>>> import numpy as np
>>> np.set_printoptions(suppress=True, linewidth=100)
>>> def rnd(a):
...     return np.round(a, 2) + 0
... 
>>> arr = np.load("out16.npy")
>>> arr
array([[ 0., -1.,  0.,  0.],
       [-1.,  0.,  0.,  0.],
       [ 0.,  0.,  0., -1.],
       [ 0.,  0., -1.,  0.]])
>>> x = np.array([3, 2, 1, 3])
>>> h = np.maximum(arr @ x, 0)
>>> np.maximum(arr @ x, 0) - np.maximum(-arr @ x, 0)
array([-2., -3., -3., -1.])
>>> rnd(np.tanh(arr @ x))
array([-0.96, -1.  , -1.  , -0.76])
>>> h
array([0., 0., 0., 0.])
>>> np.maximum(arr @ (3 * x), 0)
array([0., 0., 0., 0.])
>>> (arr != 0).astype(int)
array([[0, 1, 0, 0],
       [1, 0, 0, 0],
       [0, 0, 0, 1],
       [0, 0, 1, 0]])
>>> np.flatnonzero(np.linalg.matrix_power((arr != 0) + (arr.T != 0) + np.eye(4), 4)[1])
array([0, 1])
>>> rnd(np.sort(np.linalg.eigvals(arr).real))
array([-1., -1.,  1.,  1.])
>>> rnd(np.linalg.det(arr))
np.float64(1.0)
>>> vals, V = np.linalg.eigh(arr)
>>> x = np.array([3, 2, 0, 6])
>>> x @ arr @ x
np.float64(-12.0)
>>> rnd(V * np.maximum(vals, 0) @ V.T)
array([[ 0.5, -0.5,  0. ,  0. ],
       [-0.5,  0.5,  0. ,  0. ],
       [ 0. ,  0. ,  0.5, -0.5],
       [ 0. ,  0. , -0.5,  0.5]])
>>> F = -3 * np.eye(4) + np.eye(4, k=1)
>>> F
array([[-3.,  1.,  0.,  0.],
       [ 0., -3.,  1.,  0.],
       [ 0.,  0., -3.,  1.],
       [ 0.,  0.,  0., -3.]])
>>> out = np.array([[0, -1], [2, 2], [-1, -2], [1, -1]])
>>> np.einsum("ik,kj->ji", F, out)
array([[ 2., -7.,  4., -3.],
       [ 5., -8.,  5.,  3.]])
>>> F @ out
array([[ 2.,  5.],
       [-7., -8.],
       [ 4.,  5.],
       [-3.,  3.]])
>>> np.linalg.matrix_rank(np.vstack([F, out.T]))
np.int64(4)
>>> np.einsum("ij->j", F)
array([-3., -2., -2., -2.])
>>> out.T @ F.T
array([[ 2., -7.,  4., -3.],
       [ 5., -8.,  5.,  3.]])
>>> x = np.array([1, -3, -2, -2])
>>> target = F @ x
>>> target
array([-6.,  7.,  4.,  6.])
>>> rnd(np.linalg.solve(F, target + F[:, 2]))
array([ 1., -3., -1., -2.])
>>> rnd(np.linalg.solve(F, -1 * target))
array([-1.,  3.,  2.,  2.])
>>> rnd(np.linalg.solve(F, target))
array([ 1., -3., -2., -2.])
>>> gram = F.T @ F
>>> np.linalg.matrix_rank(gram)
np.int64(4)
>>> gram
array([[ 9., -3.,  0.,  0.],
       [-3., 10., -3.,  0.],
       [ 0., -3., 10., -3.],
       [ 0.,  0., -3., 10.]])
>>> rnd(np.linalg.svd(F, compute_uv=False) ** 2)
array([14.74, 11.52,  7.76,  4.98])
>>> np.allclose(gram, gram.T)
True
>>> rng = np.random.default_rng(20027)
>>> data = np.eye(2, dtype=int)[rng.permutation(2)]
>>> data
array([[0, 1],
       [1, 0]])
>>> np.argwhere(np.triu(data))
array([[0, 1]])
>>> data.sum(axis=0)
array([1, 1])
>>> data @ data
array([[1, 0],
       [0, 1]])
>>> Lm = np.diag(data.sum(axis=1)) - data
>>> round(np.linalg.det(Lm[1:, 1:]))
1
>>> rnd(np.linalg.pinv(data))
array([[0., 1.],
       [1., 0.]])
>>> data @ data.T
array([[1, 0],
       [0, 1]])
>>> rnd(np.linalg.norm(data, axis=0))
array([1., 1.])
>>> rnd(np.linalg.svd(data, compute_uv=False))
array([1., 1.])
>>> x = np.array([1, 0])
>>> rnd(np.linalg.inv(data))
array([[0., 1.],
       [1., 0.]])
>>> x = np.array([1, -2])
>>> h = np.maximum(data @ x, 0)
>>> h
array([0, 1])
>>> np.maximum(data @ x, 0) - np.maximum(-data @ x, 0)
array([-2,  1])
>>> np.maximum(data @ (3 * x), 0)
array([0, 3])
>>> rnd(np.tanh(data @ x))
array([-0.96,  0.76])
>>> data * (h > 1e-9)[:, None]
array([[0, 0],
       [1, 0]])
>>> idx = rng.permutation(2)
>>> out = data[:, idx] * rng.choice([-1, 1], 2)
>>> out
array([[1, 0],
       [0, 1]])
>>> U, _, VT = np.linalg.svd(data.T @ out)
>>> rnd(np.linalg.lstsq(data, out)[0])
array([[0., 1.],
       [1., 0.]])
>>> idx
array([1, 0])
>>> out = np.array([[-2, -1], [-3, 1]])
>>> cent = np.array([[0]])
>>> J = np.block([[out, np.array([[1], [0]])], [np.zeros((1, 2)), cent]])
>>> J
array([[-2., -1.,  1.],
       [-3.,  1.,  0.],
       [ 0.,  0.,  0.]])
>>> idx = rng.permutation(3)
>>> idx
array([0, 1, 2])
>>> out = J[idx][:, idx]
>>> np.allclose(out, J)
True
>>> np.trace(out)
np.float64(-1.0)
>>> out
array([[-2., -1.,  1.],
       [-3.,  1.,  0.],
       [ 0.,  0.,  0.]])
>>> U, sv, VT = np.linalg.svd(out)
>>> V = VT[:(sv > 1e-8).sum()]
>>> x = out[0] + -2 * out[2] + rng.integers(2) * np.eye(3)[2]
>>> x
array([-2., -1.,  2.])
>>> np.allclose(V.T @ V @ x, x)
False
>>> np.linalg.matrix_rank(np.vstack([out, x]))
np.int64(3)
>>> hat = np.triu(np.array([[1, -6, 1], [3, 9, -4], [-2, 6, 5]]), 1) + np.eye(3)
>>> out = hat @ J @ np.linalg.inv(hat)
>>> np.trace(out), np.trace(J)
(np.float64(-1.0), np.float64(-1.0))
>>> J.sum(axis=0)
array([-5.,  0.,  1.])
>>> J - J[0]
array([[ 0.,  0.,  0.],
       [-1.,  2., -1.],
       [ 2.,  1., -1.]])
>>> rnd(np.linalg.svd(J, compute_uv=False))
array([3.66, 1.62, 0.  ])
>>> J.shape
(3, 3)
>>> J[:, 3]
Traceback (most recent call last):
  File "<python-input-88>", line 1, in <module>
    J[:, 3]
    ~^^^^^^
IndexError: index 3 is out of bounds for axis 1 with size 3
>>> np.count_nonzero(J)
np.int64(5)
>>> J[3]
Traceback (most recent call last):
  File "<python-input-90>", line 1, in <module>
    J[3]
    ~^^^
IndexError: index 3 is out of bounds for axis 0 with size 3
>>> A = np.load("a.npy")
>>> A
array([[2, 0, 0, 0],
       [0, 1, 0, 0],
       [0, 0, 0, 0],
       [0, 0, 0, 2]])
>>> gram = A.T @ A
>>> np.diag(gram)
array([4, 1, 0, 4])
>>> rnd(np.linalg.svd(A, compute_uv=False) ** 2)
array([4., 4., 1., 0.])
>>> np.trace(gram), (A ** 2).sum()
(np.int64(9), np.int64(9))
>>> q, r_ = np.linalg.qr(arr)
>>> q.T @ q
array([[1., 0., 0., 0.],
       [0., 1., 0., 0.],
       [0., 0., 1., 0.],
       [0., 0., 0., 1.]])
>>> out = np.array([[2, 2, 0], [3, 1, 1]])
>>> np.linalg.matrix_rank(data @ out)
np.int64(2)
>>> np.einsum("ij,ij->i", data, data)
array([1, 1])
>>> np.einsum("ik,kj->ji", data, out)
array([[3, 2],
       [1, 2],
       [1, 0]])
>>> np.einsum("ij->j", data)
array([1, 1])
>>> out @ data
Traceback (most recent call last):
  File "<python-input-104>", line 1, in <module>
    out @ data
    ~~~~^~~~~~
ValueError: matmul: Input operand 1 has a mismatch in its core dimension 0, with gufunc signature (n?,k),(k,m?)->(n?,m?) (size 2 is different from 3)
>>> r = np.linalg.matrix_rank(A)
>>> r
np.int64(3)
>>> ns = np.linalg.svd(A)[2][r:].T
>>> ns[:, 0] / ns[np.abs(ns[:, 0]).round(6).argmax(), 0]
array([0., 0., 1., 0.])
>>> np.linalg.matrix_rank(A.T @ A), np.linalg.matrix_rank(A @ A.T)
(np.int64(3), np.int64(3))
>>> ns.shape
(4, 1)
>>> [int(np.linalg.matrix_rank(A[:, :j + 1])) for j in range(4)]
[1, 2, 2, 3]
>>> out = np.array([[-1]])
>>> cent = np.array([[-2, 2], [-1, -2]])
>>> mat = np.block([[out, np.zeros((1, 2))], [np.zeros((2, 1)), cent]])
>>> mat
array([[-1.,  0.,  0.],
       [ 0., -2.,  2.],
       [ 0., -1., -2.]])
>>> q, r_ = np.linalg.qr(mat)
>>> rnd(np.abs(np.diag(r_)))
array([1.  , 2.24, 2.68])
>>> rnd(q.T @ q)
array([[1., 0., 0.],
       [0., 1., 0.],
       [0., 0., 1.]])
>>> rnd(np.trace(q @ q.T))
np.float64(3.0)
>>> np.allclose(r_.T @ r_, mat.T @ mat)
True
>>> np.einsum("ij,ji->", mat, mat)
np.float64(5.0)
>>> np.poly(mat)
array([ 1.,  5., 10.,  6.])
>>> rnd(np.linalg.eigvals(mat).sum().real)
np.float64(-5.0)
>>> np.einsum("ii->", mat)
np.float64(-5.0)
>>> rnd(np.linalg.eigvals(mat))
array([-2.+1.41j, -2.-1.41j, -1.+0.j  ])
>>> idx = rng.permutation(3)
>>> out = mat[:, idx] * rng.choice([-1, 1], 3)
>>> out
array([[-0.,  0.,  1.],
       [-2., -2., -0.],
       [ 2., -1., -0.]])
>>> U, _, VT = np.linalg.svd(mat.T @ out)
>>> rnd(np.linalg.lstsq(mat, out)[0])
array([[ 0.,  0., -1.],
       [ 0.,  1.,  0.],
       [-1.,  0.,  0.]])
>>> hat = np.triu(np.array([[3, -4, 4], [3, -1, -2], [3, -2, 2]]), 1) + np.eye(3)
>>> out = hat @ mat @ np.linalg.inv(hat)
>>> np.poly(out)
array([ 1.,  5., 10.,  6.])
>>> np.trace(out), np.trace(mat)
(np.float64(-5.0), np.float64(-5.0))
>>> r0, g = mat[0], mat[1]
>>> r0 @ r0
np.float64(1.0)
>>> pr = (r0 @ g) / (r0 @ r0) * r0
>>> np.outer(r0, g)
array([[-0.,  2., -2.],
       [ 0., -0.,  0.],
       [ 0., -0.,  0.]])
>>> (g - pr) @ r0
np.float64(0.0)
>>> g - pr
array([ 0., -2.,  2.])
>>> X = np.array([[-1, 3, 0, -1], [-3, -2, -3, -2], [-7, -1, -6, -5]])
>>> np.allclose(X[:-1].T @ np.linalg.lstsq(X[:-1].T, X[-1])[0], X[-1])
True
>>> np.unique(X.round(6), axis=0).shape
(3, 4)
>>> try:
...     np.linalg.inv(X)
... except np.linalg.LinAlgError as e:
...     print("failed:", e)
... 
failed: Last 2 dimensions of the array must be square
>>> np.linalg.lstsq(X[:-1].T, X[-1])[2]
np.int32(2)
>>> rnd(X @ np.linalg.pinv(X) @ X)
array([[-1.,  3.,  0., -1.],
       [-3., -2., -3., -2.],
       [-7., -1., -6., -5.]])
>>> out = np.array([[2, -1, -2], [-1, 0, 0], [2, -1, -1], [1, 1, 0]])
>>> np.linalg.matrix_rank(np.vstack([X, out.T]))
np.int64(4)
>>> np.einsum("ik,kj->ji", X, out)
array([[ -6, -12, -30],
       [  0,   4,   8],
       [  2,   9,  20]])
>>> np.vstack([X, out.T]).shape
(6, 4)
>>> np.linalg.matrix_rank(X @ out)
np.int64(2)
>>> np.einsum("ik,kj->ij", X, out)
array([[ -6,   0,   2],
       [-12,   4,   9],
       [-30,   8,  20]])
>>> np.einsum("ij,ij->i", X, X)
array([ 11,  26, 111])
